% ipython --no-banner

In [1]: import numpy as np

In [2]: np.set_printoptions(precision=2, suppress=True, linewidth=140, legacy="1.25")

In [3]: A = np.load("test5.npy")

In [4]: A
Out[4]: 
array([[ 0.24,  0.53, -0.84, -0.91,  0.88, -0.78, -0.68],
       [ 0.61,  0.  , -0.41, -0.25,  0.98, -0.99, -0.2 ],
       [ 0.75,  0.21,  0.96, -0.83, -0.35, -0.47,  0.86],
       [ 0.64, -0.49,  0.69,  0.62,  0.91, -0.99,  0.58],
       [ 0.96,  0.26,  0.99,  0.33,  0.11, -0.45,  0.97],
       [-0.99, -0.44, -1.  , -0.31, -0.74,  0.85, -0.98],
       [ 1.  ,  0.72,  0.99,  0.31,  0.99, -0.98,  0.96],
       [-0.19,  0.13, -0.77, -0.88,  0.77, -0.88, -0.61],
       [ 0.98,  0.52,  1.  , -0.08, -0.33,  0.14,  0.98],
       [-0.98, -0.54, -0.99,  0.62, -0.8 ,  0.91, -0.95],
       [-0.97, -0.18, -0.93, -0.86, -0.95,  0.94, -0.86],
       [ 0.86, -0.21,  0.  ,  0.76,  1.  , -1.  ,  0.19],
       [ 0.87,  0.16,  0.99,  0.55, -0.53,  0.44,  0.93],
       [-0.2 , -0.43, -0.56, -0.24,  0.87, -0.98, -0.38],
       [ 0.15,  0.22,  0.51, -0.56, -0.54,  0.5 ,  0.32],
       [ 0.23, -0.58,  0.99,  0.68, -0.95,  0.56,  0.95],
       [ 0.57,  0.31,  0.48, -0.16,  0.24, -0.01,  0.35],
       [ 0.6 , -0.04,  0.98, -0.14, -0.84,  0.48,  0.91],
       [ 0.34, -0.24, -0.34,  0.6 ,  0.91, -0.93, -0.14],
       [ 0.88,  0.19,  0.91,  0.33,  0.64, -0.72,  0.8 ],
       [ 0.98,  0.2 ,  0.99,  0.12,  0.89, -0.98,  0.96],
       [ 0.13,  0.64, -0.98, -0.38,  0.94, -0.25, -0.89],
       [-0.04,  0.8 , -0.98, -0.97,  0.84,  0.09, -0.92],
       [ 0.41,  0.73, -0.25, -0.35, -0.4 ,  0.96, -0.19],
       [ 0.83,  0.17, -0.45,  0.27,  0.99, -0.99, -0.17],
       [ 0.88, -0.06, -0.07,  0.87,  0.99, -0.99,  0.16],
       [-0.32, -0.7 ,  0.96,  0.98, -0.98,  0.95,  0.88],
       [ 0.8 ,  0.58, -0.8 ,  0.54,  0.98, -0.79, -0.53],
       [-0.91, -0.53,  0.19, -0.52, -0.98,  0.9 , -0.03],
       [ 0.76, -0.69,  0.95,  0.89,  0.83, -0.99,  0.88],
       [ 0.02, -0.13,  0.35,  0.46, -0.31,  0.29,  0.25],
       [ 0.97,  0.73,  0.92, -0.64,  0.77, -0.53,  0.8 ],
       [ 0.07, -0.49, -0.32,  0.84,  0.85, -0.93, -0.12],
       [ 0.78, -0.39,  0.94,  0.97,  0.36, -0.56,  0.86],
       [ 0.99,  0.81,  0.7 ,  0.4 ,  0.99, -0.92,  0.66],
       [-0.41, -0.35, -0.57,  0.29,  0.43, -0.65, -0.4 ],
       [-0.71, -0.74,  0.69,  0.33, -0.86, -0.13,  0.47],
       [-0.58,  0.71, -0.94, -0.94, -0.48,  0.94, -0.86],
       [-1.  ,  0.57, -0.99, -1.  , -1.  ,  1.  , -0.98]])

In [5]: out = np.c_[A[:, :2] @ np.array([[4, -9], [2, -5]]), np.array([0, -2, -2, -2, -1, -1, 0, 1, 0, -2, 2, 1, -2, 1, 0, -1, 2, 2, 0, -1, -1, 1, 2, 2, -2, -2, 0, 1, 1, 1, 0, 2, -2, -2, -2, 1, 0, 1, 0])]

In [6]: print(out)
[[  2.02  -4.81   0.  ]
 [  2.44  -5.49  -2.  ]
 [  3.42  -7.8   -2.  ]
 [  1.58  -3.31  -2.  ]
 [  4.36  -9.94  -1.  ]
 [ -4.84  11.11  -1.  ]
 [  5.44 -12.6    0.  ]
 [ -0.5    1.06   1.  ]
 [  4.96 -11.42   0.  ]
 [ -5.    11.52  -2.  ]
 [ -4.24   9.63   2.  ]
 [  3.02  -6.69   1.  ]
 [  3.8   -8.63  -2.  ]
 [ -1.66   3.95   1.  ]
 [  1.04  -2.45   0.  ]
 [ -0.24   0.83  -1.  ]
 [  2.9   -6.68   2.  ]
 [  2.32  -5.2    2.  ]
 [  0.88  -1.86   0.  ]
 [  3.9   -8.87  -1.  ]
 [  4.32  -9.82  -1.  ]
 [  1.8   -4.37   1.  ]
 [  1.44  -3.64   2.  ]
 [  3.1   -7.34   2.  ]
 [  3.66  -8.32  -2.  ]
 [  3.4   -7.62  -2.  ]
 [ -2.68   6.38   0.  ]
 [  4.36 -10.1    1.  ]
 [ -4.7   10.84   1.  ]
 [  1.66  -3.39   1.  ]
 [ -0.18   0.47   0.  ]
 [  5.34 -12.38   2.  ]
 [ -0.7    1.82  -2.  ]
 [  2.34  -5.07  -2.  ]
 [  5.58 -12.96  -2.  ]
 [ -2.34   5.44   1.  ]
 [ -4.32  10.09   0.  ]
 [ -0.9    1.67   1.  ]
 [ -2.86   6.15   0.  ]]

In [7]: np.linalg.matrix_rank(np.c_[A, out])
Out[7]: 8

In [8]: np.linalg.matrix_rank(out)
Out[8]: 3

In [9]: Xs = (out - out.mean(axis=0)) / out.std(axis=0)

In [10]: Xs.std(axis=0)
Out[10]: array([1., 1., 1.])

In [11]: b = np.linalg.lstsq(np.delete(Xs, 0, axis=1), Xs[:, 0])[0]

In [12]: print(b)
[-1.   -0.01]

In [13]: vec = np.array([-3, 6, -1, 2, -3, 7, -5])

In [14]: rhs = A @ vec

In [15]: np.round(np.linalg.pinv(A) @ A, 2) + 0
Out[15]: 
array([[1., 0., 0., 0., 0., 0., 0.],
       [0., 1., 0., 0., 0., 0., 0.],
       [0., 0., 1., 0., 0., 0., 0.],
       [0., 0., 0., 1., 0., 0., 0.],
       [0., 0., 0., 0., 1., 0., 0.],
       [0., 0., 0., 0., 0., 1., 0.],
       [0., 0., 0., 0., 0., 0., 1.]])

In [16]: np.linalg.solve(A.T @ A, A.T @ rhs)
Out[16]: array([-3.,  6., -1.,  2., -3.,  7., -5.])

In [17]: rng = np.random.default_rng(57)

In [18]: rhs = rhs + 0.02 * rng.normal(size=39)

In [19]: rhs
Out[19]: 
array([ -3.21, -10.78, -10.12, -16.84,  -9.98,  13.79, -13.7 ,  -5.07,  -3.9 ,  15.47,  14.75, -13.29,  -1.51,  -9.46,   2.74,  -1.77,
        -3.16,  -1.97,  -9.44, -12.69, -16.83,   3.54,   6.64,  11.55,  -9.53, -11.88,   2.96,  -2.87,   7.68, -19.41,   1.46, -10.74,
        -9.6 , -12.94, -10.69,  -3.56,  -3.06,  17.4 ,  20.3 ])

In [20]: b, *_ = np.linalg.lstsq(A, rhs)

In [21]: b.round()
Out[21]: array([-3.,  6., -1.,  2., -3.,  7., -5.])

In [22]: np.round(np.linalg.norm(rhs - A @ b), 2)
Out[22]: 0.11

In [23]: hat = A @ np.linalg.solve(A.T @ A, A.T)

In [24]: np.round(hat @ A[:, 2], 2) + 0
Out[24]: 
array([-0.84, -0.41,  0.96,  0.69,  0.99, -1.  ,  0.99, -0.77,  1.  , -0.99, -0.93,  0.  ,  0.99, -0.56,  0.51,  0.99,  0.48,  0.98, -0.34,
        0.91,  0.99, -0.98, -0.98, -0.25, -0.45, -0.07,  0.96, -0.8 ,  0.19,  0.95,  0.35,  0.92, -0.32,  0.94,  0.7 , -0.57,  0.69, -0.94,
       -0.99])

In [25]: np.allclose(hat @ hat, hat)
Out[25]: True

In [26]: np.diag(hat)
Out[26]: 
array([0.14, 0.16, 0.38, 0.22, 0.1 , 0.13, 0.26, 0.18, 0.16, 0.23, 0.14, 0.12, 0.15, 0.2 , 0.11, 0.18, 0.11, 0.19, 0.08, 0.08, 0.11, 0.16,
       0.25, 0.21, 0.15, 0.13, 0.38, 0.29, 0.16, 0.19, 0.05, 0.2 , 0.13, 0.12, 0.24, 0.13, 0.38, 0.15, 0.21])

In [27]: np.round(np.linalg.eigvalsh(hat), 2) + 0
Out[27]: 
array([0., 0., 0., 0., 0., 0., 0., 0., 0., 0., 0., 0., 0., 0., 0., 0., 0., 0., 0., 0., 0., 0., 0., 0., 0., 0., 0., 0., 0., 0., 0., 0., 1.,
       1., 1., 1., 1., 1., 1.])

In [28]: round(float(np.trace(hat)), 2)
Out[28]: 7.0

In [29]: out = A + rng.integers(-2, 3, (39, 6)) @ rng.integers(-2, 3, (6, 7))

In [30]: print(out)
[[  5.24  -1.47   0.16   5.09  -1.12  -1.78  -2.68]
 [ -1.39  -7.    -7.41   2.75   2.98  -2.99  -3.2 ]
 [  2.75   4.21  15.96  -0.83  -4.35   0.53  10.86]
 [ -8.36  -3.49  -1.31   1.62   0.91   4.01  -2.42]
 [ -0.04  -8.74  -6.01   7.33   0.11   2.55 -10.03]
 [  2.01  -1.44  -5.    -3.31   2.26  -4.15   1.02]
 [  1.     3.72   1.99  -0.69   0.99  -3.98   5.96]
 [  0.81  -3.87  -4.77   3.12   0.77  -1.88  -4.61]
 [  0.98   0.52 -13.    -0.08   2.67  -1.86  -8.02]
 [  5.02   7.46  -7.99  -7.38   2.2   -3.09  -3.95]
 [ -2.97   5.82   2.07 -11.86   2.05  -1.06   8.14]
 [ -7.14   2.79  -1.     0.76   0.     4.    -1.81]
 [  9.87  -2.84  -4.01   3.55  -0.53  -1.56  -8.07]
 [ -1.2   10.57   2.44  -6.24  -0.13   1.02   1.62]
 [ -2.85  -4.78   8.51  -0.56  -0.54   0.5    9.32]
 [ -8.77   1.42   3.99  -2.32  -0.95   2.56   6.95]
 [-10.43  -8.69  -3.52   2.84   2.24   1.99   1.35]
 [ -1.4    3.96   2.98  -1.14  -2.84   5.48  -3.09]
 [ 16.34   4.76  -1.34  -2.4    1.91  -8.93  -0.14]
 [  4.88   3.19  -8.09  -1.67   2.64  -2.72  -6.2 ]
 [ -6.02   1.2   -1.01  -1.88   0.89   5.02  -4.04]
 [  7.13   0.64   2.02   3.62  -2.06   0.75  -5.89]
 [ -2.04  -9.2    3.02   7.03  -1.16   2.09  -0.92]
 [  2.41  -2.27   1.75   1.65  -0.4   -1.04   2.81]
 [ -4.17   3.17  11.55   0.27  -2.01   2.01   9.83]
 [  0.88   2.94   6.93   0.87  -1.01   0.01   5.16]
 [ -3.32  -3.7    0.96   6.98  -2.98   3.95  -2.12]
 [  7.8    4.58   8.2   -2.46  -1.02   0.21   1.47]
 [ -1.91   9.47   5.19  -9.52   0.02  -2.1   10.97]
 [ -8.24   2.31   7.95  -1.11  -0.17   1.01  10.88]
 [-10.98  -0.13   6.35  -5.54   0.69   3.29   9.25]
 [  3.97  -2.27   2.92  -2.64   1.77  -0.53   0.8 ]
 [  4.07   1.51   7.68   1.84  -2.15   1.07   0.88]
 [  6.78   2.61   0.94   0.97  -0.64  -0.56  -3.14]
 [-13.01   4.81   3.7   -2.6    0.99   3.08   8.66]
 [ -4.41   3.65   3.43  -9.71   3.43  -2.65  10.6 ]
 [ -2.71   5.26  -5.31  -2.67  -0.86   2.87  -7.53]
 [ -1.58   7.71   9.06  -2.94  -3.48   3.94   5.14]
 [  9.    -0.43  -4.99   1.    -1.    -2.    -7.98]]

In [31]: np.linalg.matrix_rank(out - A, tol=1e-8)
Out[31]: 6

In [32]: np.round(np.linalg.svd(out - A, compute_uv=False), 2) + 0
Out[32]: array([58.02, 41.48, 33.88, 23.86,  9.82,  1.22,  0.  ])

In [33]: mat = np.loadtxt("layer12.csv", delimiter=",")

In [34]: print(mat)
[[0. 0. 8.]
 [0. 0. 8.]
 [0. 0. 8.]
 [0. 0. 8.]
 [0. 0. 8.]
 [0. 0. 8.]
 [0. 0. 8.]
 [0. 0. 8.]
 [0. 0. 8.]
 [0. 0. 8.]
 [0. 0. 8.]
 [0. 0. 8.]
 [0. 0. 8.]
 [0. 0. 8.]
 [0. 0. 8.]
 [0. 0. 8.]
 [0. 0. 8.]
 [0. 0. 8.]
 [0. 0. 8.]
 [0. 0. 8.]
 [0. 0. 8.]
 [0. 0. 8.]
 [0. 0. 8.]
 [0. 0. 8.]
 [0. 0. 8.]
 [0. 0. 8.]
 [0. 0. 8.]
 [0. 0. 8.]
 [0. 0. 8.]
 [0. 0. 8.]
 [0. 0. 8.]
 [0. 0. 8.]
 [0. 0. 8.]]

In [35]: U, s, Vt = np.linalg.svd(mat)

In [36]: s
Out[36]: array([45.96,  0.  ,  0.  ])

In [37]: np.argmax(s[:-1] / (s[1:] + 1e-6)) + 1
Out[37]: 1

In [38]: out = U[:, :1] @ np.diag(s[:1]) @ Vt[:1]

In [39]: np.round(np.linalg.norm(mat - out) / np.linalg.norm(mat), 2)
Out[39]: 0.0

In [40]: out
Out[40]: 
array([[0., 0., 8.],
       [0., 0., 8.],
       [0., 0., 8.],
       [0., 0., 8.],
       [0., 0., 8.],
       [0., 0., 8.],
       [0., 0., 8.],
       [0., 0., 8.],
       [0., 0., 8.],
       [0., 0., 8.],
       [0., 0., 8.],
       [0., 0., 8.],
       [0., 0., 8.],
       [0., 0., 8.],
       [0., 0., 8.],
       [0., 0., 8.],
       [0., 0., 8.],
       [0., 0., 8.],
       [0., 0., 8.],
       [0., 0., 8.],
       [0., 0., 8.],
       [0., 0., 8.],
       [0., 0., 8.],
       [0., 0., 8.],
       [0., 0., 8.],
       [0., 0., 8.],
       [0., 0., 8.],
       [0., 0., 8.],
       [0., 0., 8.],
       [0., 0., 8.],
       [0., 0., 8.],
       [0., 0., 8.],
       [0., 0., 8.]])

In [41]: np.linalg.matrix_rank(out)
Out[41]: 1

In [42]: np.round(np.linalg.norm(mat - out, 2), 2), s[1]
Out[42]: (0.0, 0.0)

In [43]: np.round(np.abs(mat - out).max(), 2)
Out[43]: 0.0
